$ python3 -q
>>> import numpy as np
>>> np.set_printoptions(precision=2, suppress=True, linewidth=200)
>>> def rd(a):
...     return np.round(a, 2) + 0
... 
>>> m1 = np.load("layer15.npy")
>>> m1
array([[  1,  -2,   4,  -8],
       [  1,  -1,   1,  -1],
       [  1,   0,   0,   0],
       [  1,   1,   1,   1],
       [  1,   2,   4,   8],
       [  1,   3,   9,  27],
       [  1,   4,  16,  64],
       [  1,   5,  25, 125]])
>>> # column 3 is much longer than the rest
>>> m1.reshape(-1, 2)
array([[  1,  -2],
       [  4,  -8],
       [  1,  -1],
       [  1,  -1],
       [  1,   0],
       [  0,   0],
       [  1,   1],
       [  1,   1],
       [  1,   2],
       [  4,   8],
       [  1,   3],
       [  9,  27],
       [  1,   4],
       [ 16,  64],
       [  1,   5],
       [ 25, 125]])
>>> t3 = m1.reshape(8, 2, -1)
>>> np.einsum("ihd,jhd->hij", t3, t3).shape
(2, 8, 8)
>>> np.swapaxes(t3, 1, 2)[2]
array([[1, 0],
       [0, 0]])
>>> data = np.load("mat.npy")
>>> data
array([[0.5 , 0.  , 0.  , 0.  , 0.5 ],
       [0.  , 1.  , 0.  , 0.  , 0.  ],
       [0.  , 0.  , 0.67, 0.  , 0.33],
       [0.  , 0.  , 0.5 , 0.5 , 0.  ],
       [0.  , 0.  , 0.  , 0.5 , 0.5 ]])
>>> Uu, sig = np.linalg.svd(data)
Traceback (most recent call last):
  File "<python-input-12>", line 1, in <module>
    Uu, sig = np.linalg.svd(data)
    ^^^^^^^
ValueError: too many values to unpack (expected 2)
>>> Uu, sig, VT = np.linalg.svd(data, full_matrices=False)
>>> Uu.shape, sig.shape, VT.shape
((5, 5), (5,), (5, 5))
>>> rd(sig / sig[0])
array([1.  , 0.95, 0.7 , 0.54, 0.27])
>>> rd(np.linalg.eigvals(data).sum().real)
np.float64(3.17)
>>> rd(np.poly(data))
array([ 1.  , -3.17,  3.92, -2.46,  0.83, -0.12])
>>> arr = np.loadtxt("run6.csv", delimiter=",")
>>> rd(arr)
array([[  9.46,   0.32, -19.32, -55.47,  30.21],
       [  7.39,   1.21, -15.42, -47.61,  27.22],
       [  4.9 ,   2.05, -10.8 , -37.72,  23.16],
       [  2.31,   2.51,  -6.09, -26.5 ,  17.99],
       [  0.15,   2.1 ,  -2.25, -14.99,  11.63],
       [ -0.14,   1.88,  -1.75, -12.96,  10.32],
       [ -0.27,   1.75,  -1.53, -11.97,   9.66],
       [ -0.33,   1.67,  -1.41, -11.4 ,   9.26],
       [ -0.54,   1.31,  -1.02,  -9.22,   7.68],
       [ -0.59,   1.2 ,  -0.94,  -8.62,   7.22],
       [ -0.59,   1.19,  -0.93,  -8.57,   7.18],
       [ -0.67,   0.48,  -0.65,  -5.43,   4.58],
       [ -0.65,   0.38,  -0.64,  -5.01,   4.21],
       [ -0.64,   0.3 ,  -0.63,  -4.69,   3.92],
       [ -0.43,  -0.17,  -0.59,  -2.62,   2.  ],
       [ -0.14,  -0.24,  -0.36,  -0.95,   0.58],
       [ -0.02,  -0.06,  -0.08,  -0.17,   0.09],
       [  0.01,   0.02,   0.03,   0.06,  -0.03],
       [  0.09,   0.64,   0.79,   1.23,  -0.43],
       [  0.1 ,   0.91,   1.12,   1.63,  -0.5 ],
       [  0.09,   1.08,   1.33,   1.87,  -0.53],
       [  0.09,   1.22,   1.48,   2.05,  -0.55],
       [ -0.17,   3.2 ,   3.85,   4.37,  -0.44],
       [ -0.72,   5.72,   6.92,   7.05,   0.08],
       [ -1.32,   7.91,   9.64,   9.35,   0.64],
       [ -1.64,   8.98,  10.99,  10.48,   0.93],
       [ -1.8 ,   9.51,  11.66,  11.04,   1.08],
       [ -4.33,  16.89,  21.17,  18.98,   3.27],
       [ -6.22,  21.84,  27.69,  24.47,   4.78],
       [-10.59,  32.43,  41.92,  36.62,   8.  ],
       [-12.88,  37.69,  49.1 ,  42.83,   9.58],
       [-14.09,  40.41,  52.84,  46.08,  10.39],
       [-22.73,  59.05,  78.81,  68.99,  15.81],
       [-24.13,  61.96,  82.93,  72.66,  16.64],
       [-25.04,  63.86,  85.6 ,  75.05,  17.17],
       [-29.05,  72.07,  97.25,  85.52,  19.47],
       [-29.14,  72.26,  97.52,  85.76,  19.52],
       [-29.34,  72.67,  98.1 ,  86.29,  19.63]])
>>> # null space of dimension 2
>>> Uu, sig, VT = np.linalg.svd(arr)
>>> evecs = VT[:(sig > 1e-8).sum()]
>>> rng = np.random.default_rng(379)
>>> x0 = arr[7] + 2 * arr[25] + rng.integers(2) * np.eye(5)[4]
>>> rd(x0)
array([-3.61, 19.64, 20.58,  9.56, 12.13])
>>> rd(evecs.T @ evecs)
array([[ 0.71,  0.32, -0.16, -0.13, -0.25],
       [ 0.32,  0.6 ,  0.33,  0.03,  0.17],
       [-0.16,  0.33,  0.43,  0.28,  0.19],
       [-0.13,  0.03,  0.28,  0.69, -0.34],
       [-0.25,  0.17,  0.19, -0.34,  0.57]])
>>> np.allclose(evecs.T @ evecs @ x0, x0)
False
>>> rd(np.linalg.norm(x0 - evecs.T @ evecs @ x0))
np.float64(0.66)
